$ ipython --no-banner

In [1]: import numpy as np

In [2]: from numpy import linalg as LA

In [3]: np.set_printoptions(suppress=True, linewidth=100)

In [4]: W0 = np.array([[3, 2, 0], [1, -2, -3], [6, -4, -9]])

In [5]: # rank 2

In [6]: np.round(LA.eigvals(W0), 3) + 0
Out[6]: array([-10.708,   2.708,   0.   ])

In [7]: round(float(LA.det(W0[::-1])), 3)
Out[7]: -0.0

In [8]: np.round(np.poly(W0), 3) + 0
Out[8]: array([  1.,   8., -29.,   0.])

In [9]: np.round(LA.det(W0.T), 3)
Out[9]: np.float64(-0.0)

In [10]: th = np.radians(45)

In [11]: Rm = np.eye(3)

In [12]: Rm[0, 0] = Rm[1, 1] = np.cos(th)

In [13]: Rm[0, 1], Rm[1, 0] = -np.sin(th), np.sin(th)

In [14]: Rm.round(3)
Out[14]: 
array([[ 0.707, -0.707,  0.   ],
       [ 0.707,  0.707,  0.   ],
       [ 0.   ,  0.   ,  1.   ]])

In [15]: out = W0 @ Rm.T

In [16]: np.round(np.abs(out - W0).max(axis=0), 3)
Out[16]: array([2.293, 5.414, 0.   ])

In [17]: np.allclose(LA.norm(W0, axis=1), LA.norm(out, axis=1))
Out[17]: True

In [18]: out.round(3)
Out[18]: 
array([[ 0.707,  3.536,  0.   ],
       [ 2.121, -0.707, -3.   ],
       [ 7.071,  1.414, -9.   ]])

In [19]: vec = np.array([-3, 1, -3])

In [20]: h = np.maximum(out @ vec, 0)

In [21]: h.round(3)
Out[21]: array([1.414, 1.929, 7.201])

In [22]: np.round(np.maximum(out @ (3 * vec), 0), 3)
Out[22]: array([ 4.243,  5.787, 21.603])

In [23]: np.round(out.T @ h, 3)
Out[23]: array([ 56.011,  13.82 , -70.596])

In [24]: np.round(np.maximum(out @ vec, 0) - np.maximum(-out @ vec, 0), 3)
Out[24]: array([1.414, 1.929, 7.201])

In [25]: np.round(np.tanh(out @ vec), 3)
Out[25]: array([0.888, 0.959, 1.   ])

In [26]: np.flatnonzero(h > 1e-9)
Out[26]: array([0, 1, 2])

In [27]: np.allclose(W0[:-1].T @ LA.lstsq(W0[:-1].T, W0[-1])[0], W0[-1])
Out[27]: True

In [28]: np.abs(np.diag(LA.qr(W0)[1])) > 1e-9
Out[28]: array([ True,  True, False])

In [29]: out = W0 / np.sqrt((W0 ** 2).mean(axis=1, keepdims=True))

In [30]: LA.matrix_rank(W0 - W0.mean(axis=1, keepdims=True))
Out[30]: np.int64(2)

In [31]: np.round(LA.norm(out, axis=1), 3)
Out[31]: array([1.732, 1.732, 1.732])

In [32]: np.round(W0 - W0.mean(axis=1, keepdims=True), 3)
Out[32]: 
array([[ 1.333,  0.333, -1.667],
       [ 2.333, -0.667, -1.667],
       [ 8.333, -1.667, -6.667]])
